In [1]: import numpy as np

In [2]: np.set_printoptions(precision=2, suppress=True, linewidth=120, sign=" ")

In [3]: rd = lambda a: np.round(a, 2) + 0

In [4]: F = np.loadtxt("sample19.csv", delimiter=",")

In [5]: F
Out[5]: 
array([[ 3.,  3.,  0.,  0.],
       [ 2.,  1.,  0.,  0.],
       [ 0.,  0.,  3.,  2.],
       [ 0.,  0.,  2.,  3.]])

In [6]: np.kron(np.eye(2, dtype=int), F)
Out[6]: 
array([[ 3.,  3.,  0.,  0.,  0.,  0.,  0.,  0.],
       [ 2.,  1.,  0.,  0.,  0.,  0.,  0.,  0.],
       [ 0.,  0.,  3.,  2.,  0.,  0.,  0.,  0.],
       [ 0.,  0.,  2.,  3.,  0.,  0.,  0.,  0.],
       [ 0.,  0.,  0.,  0.,  3.,  3.,  0.,  0.],
       [ 0.,  0.,  0.,  0.,  2.,  1.,  0.,  0.],
       [ 0.,  0.,  0.,  0.,  0.,  0.,  3.,  2.],
       [ 0.,  0.,  0.,  0.,  0.,  0.,  2.,  3.]])

In [7]: rd(np.linalg.det(F.T))
Out[7]: np.float64(-15.0)

In [8]: np.einsum("ii->", F)
Out[8]: np.float64(10.0)

In [9]: rd(np.poly(F))
Out[9]: array([  1., -10.,  26.,  -2., -15.])

In [10]: np.einsum("ij,ji->", F, F)
Out[10]: np.float64(48.0)

In [11]: rd(np.linalg.eigvals(F).sum().real)
Out[11]: np.float64(10.0)

In [12]: f = np.array([-1, 1, 1, -1])

In [13]: out = F + np.outer(f, np.eye(4)[0])

In [14]: np.linalg.matrix_rank(np.linalg.inv(out) - np.linalg.inv(F), tol=1e-8)
Out[14]: np.int64(1)

In [15]: np.linalg.matrix_rank(out - F)
Out[15]: np.int64(1)

In [16]: vec = np.array([-2, 3, 3, 0])

In [17]: a = np.maximum(F @ vec, 0)

In [18]: F * (a > 1e-9)[:, None]
Out[18]: 
array([[ 3.,  3.,  0.,  0.],
       [ 0.,  0.,  0.,  0.],
       [ 0.,  0.,  3.,  2.],
       [ 0.,  0.,  2.,  3.]])

In [19]: np.maximum(F @ (3 * vec), 0)
Out[19]: array([  9.,   0.,  27.,  18.])

In [20]: a
Out[20]: array([ 3.,  0.,  9.,  6.])

In [21]: F.T @ a
Out[21]: array([  9.,   9.,  39.,  36.])

In [22]: rd(np.tanh(F @ vec))
Out[22]: array([ 1.  , -0.76,  1.  ,  1.  ])

In [23]: np.flatnonzero(a > 1e-9)
Out[23]: array([ 0,  2,  3])

In [24]: vals, vecs = np.linalg.eig(F)

In [25]: rd(vals)
Out[25]: array([ 4.65, -0.65,  5.  ,  1.  ])

In [26]: F @ vecs[:, 0] - vals[0] * vecs[:, 0]
Out[26]: array([ 0.,  0.,  0.,  0.])

In [27]: rd(np.sort(np.linalg.eigvals(F @ F)))
Out[27]: array([  0.42,   1.  ,  21.58,  25.  ])

In [28]: X = np.load("dump.npy")

In [29]: rd(X)
Out[29]: 
array([[-0.06, -0.79,  0.7 , -0.84,  1.29, -0.28, -0.16,  0.64],
       [ 1.19, -0.39, -0.31, -0.98, -0.07, -0.02,  0.17, -1.16],
       [-0.4 , -0.23, -1.07, -0.5 , -0.3 , -1.11,  0.88,  0.54],
       [-0.63, -0.47,  0.16, -1.  , -1.2 ,  0.4 , -0.84,  0.25],
       [ 0.57, -0.16,  0.48, -0.13, -0.46,  0.95,  1.27,  0.82],
       [ 1.02, -0.21,  0.68,  0.48, -0.7 , -1.11, -0.46,  0.54],
       [ 0.8 ,  0.19, -1.17, -0.02,  0.33,  0.56, -0.8 ,  0.95],
       [ 0.11,  1.69,  0.42, -0.91,  0.05, -0.28,  0.  ,  0.22]])

In [30]: out = np.linalg.inv(X)

In [31]: rd(np.linalg.det(X) * np.linalg.det(out))
Out[31]: np.float64(1.0)

In [32]: rd(np.linalg.slogdet(X)[0])
Out[32]: np.float64(-1.0)

In [33]: rd(np.linalg.cond(X))
Out[33]: np.float64(1.0)

In [34]: rd(X @ out)
Out[34]: 
array([[ 1.,  0.,  0.,  0.,  0.,  0.,  0.,  0.],
       [ 0.,  1.,  0.,  0.,  0.,  0.,  0.,  0.],
       [ 0.,  0.,  1.,  0.,  0.,  0.,  0.,  0.],
       [ 0.,  0.,  0.,  1.,  0.,  0.,  0.,  0.],
       [ 0.,  0.,  0.,  0.,  1.,  0.,  0.,  0.],
       [ 0.,  0.,  0.,  0.,  0.,  1.,  0.,  0.],
       [ 0.,  0.,  0.,  0.,  0.,  0.,  1.,  0.],
       [ 0.,  0.,  0.,  0.,  0.,  0.,  0.,  1.]])

In [35]: (np.abs(out) > 1e-9).astype(int)
Out[35]: 
array([[ 1,  1,  1,  1,  1,  1,  1,  1],
       [ 1,  1,  1,  1,  1,  1,  1,  1],
       [ 1,  1,  1,  1,  1,  1,  1,  1],
       [ 1,  1,  1,  1,  1,  1,  1,  1],
       [ 1,  1,  1,  1,  1,  1,  1,  1],
       [ 1,  1,  1,  1,  1,  1,  1,  1],
       [ 1,  1,  1,  1,  1,  1,  1,  1],
       [ 1,  1,  1,  1,  1,  1,  1,  1]])

In [36]: rd(np.linalg.inv(out))
Out[36]: 
array([[-0.06, -0.79,  0.7 , -0.84,  1.29, -0.28, -0.16,  0.64],
       [ 1.19, -0.39, -0.31, -0.98, -0.07, -0.02,  0.17, -1.16],
       [-0.4 , -0.23, -1.07, -0.5 , -0.3 , -1.11,  0.88,  0.54],
       [-0.63, -0.47,  0.16, -1.  , -1.2 ,  0.4 , -0.84,  0.25],
       [ 0.57, -0.16,  0.48, -0.13, -0.46,  0.95,  1.27,  0.82],
       [ 1.02, -0.21,  0.68,  0.48, -0.7 , -1.11, -0.46,  0.54],
       [ 0.8 ,  0.19, -1.17, -0.02,  0.33,  0.56, -0.8 ,  0.95],
       [ 0.11,  1.69,  0.42, -0.91,  0.05, -0.28,  0.  ,  0.22]])
